>>> import numpy as np
>>> import numpy.linalg as la
>>> np.set_printoptions(suppress=True, linewidth=100)
>>> Y = np.array([[-1, -1], [-2, 1], [-1, 1]])
>>> arr = np.tile(Y, (2, 3))
>>> arr
array([[-1, -1, -1, -1, -1, -1],
       [-2,  1, -2,  1, -2,  1],
       [-1,  1, -1,  1, -1,  1],
       [-1, -1, -1, -1, -1, -1],
       [-2,  1, -2,  1, -2,  1],
       [-1,  1, -1,  1, -1,  1]])
>>> f = np.array([2, -3])
>>> np.array([np.convolve(row, f, "same") for row in arr])
array([[-2,  1,  1,  1,  1,  1],
       [-4,  8, -7,  8, -7,  8],
       [-2,  5, -5,  5, -5,  5],
       [-2,  1,  1,  1,  1,  1],
       [-4,  8, -7,  8, -7,  8],
       [-2,  5, -5,  5, -5,  5]])
>>> np.correlate(arr[2], arr[5], "full")
array([-1,  2, -3,  4, -5,  6, -5,  4, -3,  2, -1])
>>> np.polyval(f, arr[2])
array([-5, -1, -5, -1, -5, -1])
>>> np.cross(arr[2, :3], arr[5, :3])
array([0, 0, 0])
>>> r = la.matrix_rank(arr)
>>> r
np.int64(2)
>>> ns = la.svd(arr)[2][r:].T
>>> print([int(la.matrix_rank(np.delete(arr, i, axis=0))) for i in range(6)])
[2, 2, 2, 2, 2, 2]
>>> print(ns.shape)
(6, 4)
>>> np.round(arr @ ns, 2) + 0
array([[0., 0., 0., 0.],
       [0., 0., 0., 0.],
       [0., 0., 0., 0.],
       [0., 0., 0., 0.],
       [0., 0., 0., 0.],
       [0., 0., 0., 0.]])
>>> la.matrix_rank(arr, rtol=0.1)
np.int64(2)
>>> print([round(float(x), 2) for x in la.svd(arr, compute_uv=False)[:3]])
[6.48, 3.46, 0.0]
>>> la.lstsq(arr[:-1].T, arr[-1])[2]
np.int32(2)
>>> np.allclose(arr[:-1].T @ la.lstsq(arr[:-1].T, arr[-1])[0], arr[-1])
True
>>> round(np.trace(la.pinv(arr) @ arr), 2)
np.float64(2.0)
>>> mat = np.loadtxt("layer15.csv", delimiter=",")
>>> mat
array([[ -2.,  -5.,   3.,   3.,   2.,   2.],
       [ -5.,  -8.,   5.,   2.,  -3.,  -3.],
       [ -3.,  -3.,   2.,  -1.,  -5.,  -5.],
       [ -2.,  -5.,   3.,   3.,   2.,   2.],
       [  3.,   4.,   4.,   7.,  -3.,   6.],
       [ -4.,  -5.,  -5.,  -1.,  -2.,   4.],
       [  0.,   0.,   0.,   0.,   0.,   0.],
       [ -1.,  -6.,  -3.,   4.,  -1.,   6.],
       [  0.,   0.,   0.,   0.,   0.,   0.],
       [ -4.,  -5.,  -5.,  -1.,  -2.,   4.],
       [  0.,   0.,   0.,   0.,   0.,   0.],
       [ -4.,  -2.,  -3.,   5.,  -5.,   1.],
       [ -3.,  -3.,   2.,  -1.,  -5.,  -5.],
       [ -3.,  -3.,   2.,  -1.,  -5.,  -5.],
       [  3.,  -1.,   2.,   5.,   1.,   2.],
       [ -5.,  -8.,   5.,   2.,  -3.,  -3.],
       [ -7.,  -8.,  -3.,  -2.,  -7.,  -1.],
       [ -2.,  -5.,   3.,   3.,   2.,   2.],
       [ -4.,  -2.,  -3.,   5.,  -5.,   1.],
       [ -3.,   2.,   4.,   1.,  -9.,  -1.],
       [ -2.,  -5.,   3.,   3.,   2.,   2.],
       [ -4.,  -2.,  -3.,   5.,  -5.,   1.],
       [ -4.,  -6.,   1.,   9.,  -9.,  -2.],
       [ -4.,   0.,  -3.,   1.,  -6.,   8.],
       [ -3.,  -3.,   2.,  -1.,  -5.,  -5.],
       [ -4.,  -1.,   3.,  11., -13.,   2.],
       [  0.,   0.,   0.,   0.,   0.,   0.],
       [ -9., -13.,   0.,   1.,  -5.,   1.],
       [ -4.,  -6.,   1.,   9.,  -9.,  -2.],
       [ -6.,  -2.,   2.,  10.,  -7.,   7.],
       [ -7.,  -5.,  -1.,   4., -10.,  -4.],
       [ -6.,  -5.,   0.,   4.,  -4.,  10.],
       [  0.,   0.,   0.,   0.,   0.,   0.],
       [  3.,   4.,   4.,   7.,  -3.,   6.]])
>>> z = mat[:, 5] > np.median(mat[:, 5])
>>> f = mat[z].mean(axis=0) - mat[~z].mean(axis=0)
>>> z.astype(int)
array([1, 0, 0, 1, 1, 1, 0, 1, 0, 1, 0, 0, 0, 0, 1, 0, 0, 1, 0, 0, 1, 0, 0, 1, 0, 1, 0, 0, 0, 1, 0,
       1, 0, 1])
>>> round(float((((mat - mat.mean(axis=0)) @ f > 0) == z).mean()), 2)
0.76
>>> np.argsort(-np.abs(f).round(6), kind="stable")
array([5, 3, 4, 0, 1, 2])
>>> Xc = mat - mat.mean(axis=0)
>>> left, sigma, VT = la.svd(Xc, full_matrices=False)
>>> np.abs(VT[0]).argmax()
np.int64(1)
>>> np.round(VT[0] * np.sign(VT[0, np.abs(VT[0]).argmax()]), 2)
array([0.49, 0.52, 0.06, 0.09, 0.49, 0.49])
>>> print(np.round(sigma ** 2 / (sigma ** 2).sum(), 2))
[0.33 0.28 0.2  0.13 0.05 0.01]
>>> round(float((sigma ** 2).sum() ** 2 / (sigma ** 4).sum()), 2)
4.01
>>> np.round(np.abs(VT[-1]), 2)
array([0.75, 0.44, 0.02, 0.21, 0.41, 0.16])
>>> dist = la.norm(mat[:, None] - mat[None], axis=-1)
>>> la.matrix_rank(dist ** 2)
np.int64(8)
>>> dist[25].round(6).argsort(kind="stable")[:4]
array([25, 22, 28, 29])
>>> print(np.unravel_index(dist.round(6).argmax(), dist.shape))
(np.int64(4), np.int64(27))
>>> J = np.load("case7.npy")
>>> J
array([[ 0,  1, -1, -1],
       [ 0,  0,  4,  1],
       [ 0,  0,  0,  5],
       [ 0,  0,  0,  0]])
>>> left, sigma, VT = la.svd(J)
>>> sigma.round(2)
array([5.4 , 3.87, 0.96, 0.  ])
>>> Y = left[:, :3] @ np.diag(sigma[:3]) @ VT[:3]
>>> la.matrix_rank(Y)
np.int64(3)
>>> round(la.norm(J - Y, 2), 2), sigma[3]
(np.float64(0.0), np.float64(0.0))
>>> np.round(la.norm(J - Y) / la.norm(J), 2)
np.float64(0.0)
>>> Y.round(2) + 0
array([[ 0.,  1., -1., -1.],
       [ 0.,  0.,  4.,  1.],
       [ 0.,  0.,  0.,  5.],
       [ 0.,  0.,  0.,  0.]])
>>> np.argsort(-la.norm(J, axis=0).round(6), kind="stable")[:3]
array([3, 2, 1])
>>> ang = np.radians(180)
>>> R = np.eye(4)
>>> R[0, 0] = R[3, 3] = np.cos(ang)
>>> R[0, 3], R[3, 0] = -np.sin(ang), np.sin(ang)
>>> print(R.round(2) + 0)
[[-1.  0.  0.  0.]
 [ 0.  1.  0.  0.]
 [ 0.  0.  1.  0.]
 [ 0.  0.  0. -1.]]
>>> Y = J @ R.T
>>> np.allclose(J @ J.T, Y @ Y.T)
True
>>> np.round(la.det(R), 2), np.trace(R)
(np.float64(1.0), np.float64(0.0))
>>> print(np.allclose(la.norm(J, axis=1), la.norm(Y, axis=1)))
True
>>> Y.round(2) + 0
array([[ 0.,  1., -1.,  1.],
       [ 0.,  0.,  4., -1.],
       [ 0.,  0.,  0., -5.],
       [ 0.,  0.,  0.,  0.]])
>>> np.round(la.svd(J, compute_uv=False), 2), np.round(la.svd(Y, compute_uv=False), 2)
(array([5.4 , 3.87, 0.96, 0.  ]), array([5.4 , 3.87, 0.96, 0.  ]))
